$ python3 -q
>>> import numpy as np
>>> np.set_printoptions(suppress=True, linewidth=160)
>>> mat = np.load("a.npy")
>>> print(mat)
[[ 0.51  0.31 -0.01  0.3   0.22  0.31]
 [ 2.32  1.39  0.01  1.39  0.92  1.4 ]
 [ 1.63  1.   -0.02  0.94  0.64  0.95]
 [-0.52 -0.31  0.   -0.27 -0.21 -0.33]
 [ 0.89  0.53 -0.03  0.54  0.36  0.54]
 [ 8.66  5.22  0.04  5.23  3.47  5.24]
 [ 8.55  5.1   0.    5.06  3.38  5.1 ]
 [ 0.16  0.12 -0.01  0.11  0.07  0.13]
 [ 1.64  0.98  0.    1.    0.64  1.02]
 [ 2.4   1.44 -0.02  1.46  0.97  1.39]
 [ 2.57  1.54  0.01  1.53  1.    1.55]
 [-5.25 -3.15 -0.01 -3.16 -2.09 -3.15]
 [ 0.76  0.43  0.    0.45  0.29  0.46]
 [-3.28 -1.98  0.   -1.93 -1.31 -1.95]
 [ 0.01  0.   -0.02  0.04  0.02  0.01]
 [-3.22 -1.96  0.01 -1.95 -1.32 -1.94]
 [-0.48 -0.3  -0.02 -0.34 -0.24 -0.3 ]
 [ 6.06  3.62  0.02  3.64  2.39  3.64]
 [ 8.05  4.86  0.02  4.85  3.22  4.81]
 [-0.45 -0.27 -0.02 -0.26 -0.17 -0.29]
 [ 1.46  0.88  0.03  0.9   0.57  0.9 ]
 [ 0.14  0.08 -0.02  0.12  0.07  0.07]
 [-1.73 -1.06 -0.02 -1.03 -0.71 -1.05]
 [ 3.8   2.27  0.03  2.29  1.51  2.29]
 [ 2.85  1.72  0.    1.74  1.15  1.71]
 [ 4.94  2.99  0.02  3.    1.98  3.  ]
 [-1.9  -1.12  0.02 -1.14 -0.76 -1.15]
 [ 2.61  1.56  0.02  1.48  1.03  1.54]
 [ 1.61  0.97  0.    0.96  0.64  0.92]]
>>> Q, r_ = np.linalg.qr(mat)
>>> print(round(abs(r_[0, 0]), 2), round(np.linalg.norm(mat[:, 0]), 2))
19.72 19.72
>>> print(r_.round(2))
[[-19.72 -11.85  -0.05 -11.83  -7.86 -11.84]
 [  0.     0.08   0.01   0.06   0.06   0.03]
 [  0.     0.     0.09   0.01  -0.02   0.05]
 [  0.     0.     0.    -0.16  -0.03  -0.04]
 [  0.     0.     0.     0.    -0.06   0.01]
 [  0.     0.     0.     0.     0.    -0.1 ]]
>>> print(round(np.trace(Q @ Q.T), 2))
6.0
>>> print(Q.shape, r_.shape)
(29, 6) (6, 6)
>>> print(np.round(np.abs(np.diag(r_)), 2))
[19.72  0.08  0.09  0.16  0.06  0.1 ]
